$ ipython --no-banner

In [1]: import numpy as np

In [2]: from numpy import linalg as LA

In [3]: np.set_printoptions(precision=2, suppress=True, linewidth=200)

In [4]: m1 = np.load("x.npy")

In [5]: m1
Out[5]: 
array([[-1.43,  2.88, -0.29, -0.6 ,  0.05,  1.92],
       [ 1.52, -0.98, -1.38,  0.31,  0.9 ,  0.58],
       [-1.25, -0.3 ,  0.33,  1.12, -0.15, -0.96],
       [-0.74,  2.04, -0.19, -0.53, -0.38,  1.4 ],
       [-1.94,  4.32,  3.27, -1.06, -0.97,  1.5 ],
       [-2.34,  3.71,  1.84, -0.92, -0.91,  1.4 ],
       [-4.56,  2.67,  1.34, -0.09, -1.22, -0.22],
       [-0.44,  0.94, -0.17,  0.33, -0.16,  0.26],
       [ 3.12, -9.53,  2.24,  5.36,  1.45, -8.07],
       [ 4.19,  0.64, -4.23, -1.47,  1.99,  3.94],
       [ 0.2 , -4.69, -1.57,  2.42,  0.  , -3.32],
       [ 3.38, -4.96, -1.69,  2.19,  1.87, -2.  ],
       [ 0.8 ,  1.26, -1.33, -1.17,  0.68,  2.15],
       [ 1.68, -6.01, -1.39,  1.48,  0.1 , -3.5 ],
       [-0.18,  0.63,  1.09, -0.19,  0.67,  0.49],
       [ 0.7 ,  5.8 ,  0.56, -2.17,  0.12,  5.  ],
       [-1.27, -1.96,  0.75,  1.04, -0.43, -1.81],
       [-2.37, -3.06,  1.81,  1.63, -1.42, -4.7 ],
       [-2.39,  8.03,  0.1 , -2.66, -0.6 ,  5.82],
       [ 1.39, -1.41,  1.71,  0.57, -0.28, -1.57],
       [ 2.16,  1.49, -3.41, -0.72,  1.06,  3.18],
       [ 0.23,  1.79, -1.47, -1.51, -0.22,  2.3 ],
       [-0.71,  3.53, -1.07, -1.47,  0.08,  3.42]])

In [6]: Xc = m1 - m1.mean(axis=0)

In [7]: vecs = LA.svd(Xc)[2][:2]

In [8]: A2 = Xc - Xc @ vecs.T @ vecs

In [9]: LA.norm(A2, axis=1).round(6).argmax()
Out[9]: np.int64(8)

In [10]: np.round(np.cov(Xc @ vecs.T, rowvar=False), 2) + 0
Out[10]: 
array([[29.57,  0.  ],
       [ 0.  ,  7.75]])

In [11]: W2 = m1[[4, 18]].astype(float)

In [12]: for _ in range(7):
    ...:     lab = LA.norm(m1[:, None] - W2, axis=-1).argmin(axis=1)
    ...:     W2 = np.array([m1[lab == j].mean(axis=0) for j in range(2)])
    ...: 

In [13]: lab
Out[13]: array([1, 0, 0, 1, 1, 1, 1, 1, 0, 1, 0, 0, 1, 0, 1, 1, 0, 0, 1, 0, 1, 1, 1])

In [14]: np.abs(W2[1] - W2[0]).argmax()
Out[14]: np.int64(1)

In [15]: W2
Out[15]: 
array([[ 0.71, -3.66,  0.09,  1.79,  0.23, -2.82],
       [-0.47,  2.84, -0.28, -1.02,  0.01,  2.33]])

In [16]: np.bincount(lab)
Out[16]: array([ 9, 14])

In [17]: q, _ = LA.qr(np.array([[0.5, 0.2, 0.8, -0.9, 0.0, 1.2],
    ...:     [1.2, -0.5, 0.1, 0.5, 0.5, -1.4],
    ...:     [-0.1, -1.8, 0.0, 0.4, -0.2, 1.7],
    ...:     [1.9, -0.1, -0.2, -0.7, 0.9, 1.0],
    ...:     [0.4, -0.5, 0.5, -0.1, 0.0, 0.3],
    ...:     [1.6, 0.3, 0.9, 1.4, -0.4, -0.7]]))

In [18]: data = q[:, :6]

In [19]: data.round(2) + 0
Out[19]: 
array([[-0.18,  0.11, -0.58, -0.65, -0.01, -0.44],
       [-0.42, -0.24,  0.12,  0.18, -0.79, -0.3 ],
       [ 0.04, -0.92, -0.1 ,  0.05,  0.33, -0.2 ],
       [-0.67, -0.02,  0.53, -0.39,  0.31,  0.12],
       [-0.14, -0.25, -0.38, -0.21, -0.27,  0.81],
       [-0.56,  0.18, -0.45,  0.59,  0.32,  0.  ]])

In [20]: rng = np.random.default_rng(1525)

In [21]: A2 = data + rng.integers(-2, 3, (6, 2)) @ rng.integers(-2, 3, (2, 6))

In [22]: A2
Out[22]: 
array([[ 1.82, -3.89, -4.58,  1.35,  3.99,  1.56],
       [-2.42,  2.76,  5.12, -1.82, -2.79, -2.3 ],
       [ 2.04, -2.92, -6.1 ,  2.05,  0.33,  1.8 ],
       [-0.67, -2.02,  2.53, -0.39,  4.31,  0.12],
       [-0.14, -2.25,  1.62, -0.21,  3.73,  0.81],
       [ 1.44, -3.82, -4.45,  2.59,  4.32,  2.  ]])

In [23]: A2 - data
Out[23]: 
array([[ 2., -4., -4.,  2.,  4.,  2.],
       [-2.,  3.,  5., -2., -2., -2.],
       [ 2., -2., -6.,  2.,  0.,  2.],
       [ 0., -2.,  2.,  0.,  4.,  0.],
       [ 0., -2.,  2.,  0.,  4.,  0.],
       [ 2., -4., -4.,  2.,  4.,  2.]])

In [24]: np.abs(A2 - data).sum(axis=1)
Out[24]: array([18., 16., 14.,  8.,  8., 18.])

In [25]: A2 = LA.inv(data)

In [26]: np.round(LA.det(data) * A2, 2) + 0
Out[26]: 
array([[ 0.18,  0.42, -0.04,  0.67,  0.14,  0.56],
       [-0.11,  0.24,  0.92,  0.02,  0.25, -0.18],
       [ 0.58, -0.12,  0.1 , -0.53,  0.38,  0.45],
       [ 0.65, -0.18, -0.05,  0.39,  0.21, -0.59],
       [ 0.01,  0.79, -0.33, -0.31,  0.27, -0.32],
       [ 0.44,  0.3 ,  0.2 , -0.12, -0.81,  0.  ]])

In [27]: np.allclose(A2, data.T)
Out[27]: True

In [28]: LA.norm(data, axis=0)
Out[28]: array([1., 1., 1., 1., 1., 1.])

In [29]: np.round(LA.pinv(data), 2) + 0
Out[29]: 
array([[-0.18, -0.42,  0.04, -0.67, -0.14, -0.56],
       [ 0.11, -0.24, -0.92, -0.02, -0.25,  0.18],
       [-0.58,  0.12, -0.1 ,  0.53, -0.38, -0.45],
       [-0.65,  0.18,  0.05, -0.39, -0.21,  0.59],
       [-0.01, -0.79,  0.33,  0.31, -0.27,  0.32],
       [-0.44, -0.3 , -0.2 ,  0.12,  0.81,  0.  ]])

In [30]: np.round(data @ data.T, 2) + 0
Out[30]: 
array([[1., 0., 0., 0., 0., 0.],
       [0., 1., 0., 0., 0., 0.],
       [0., 0., 1., 0., 0., 0.],
       [0., 0., 0., 1., 0., 0.],
       [0., 0., 0., 0., 1., 0.],
       [0., 0., 0., 0., 0., 1.]])

In [31]: np.round(LA.det(data), 2)
Out[31]: np.float64(-1.0)

In [32]: np.sort(np.abs(LA.eigvals(data)))
Out[32]: array([1., 1., 1., 1., 1., 1.])

In [33]: round(float(np.abs(LA.eigvals(data)).max()), 2)
Out[33]: 1.0

In [34]: np.allclose(data, data.T)
Out[34]: False

In [35]: (data - data.T) / 2
Out[35]: 
array([[ 0.  ,  0.27, -0.31,  0.01,  0.06,  0.06],
       [-0.27,  0.  ,  0.52,  0.1 , -0.27, -0.24],
       [ 0.31, -0.52,  0.  , -0.24,  0.35,  0.13],
       [-0.01, -0.1 ,  0.24,  0.  ,  0.26, -0.23],
       [-0.06,  0.27, -0.35, -0.26,  0.  ,  0.25],
       [-0.06,  0.24, -0.13,  0.23, -0.25,  0.  ]])
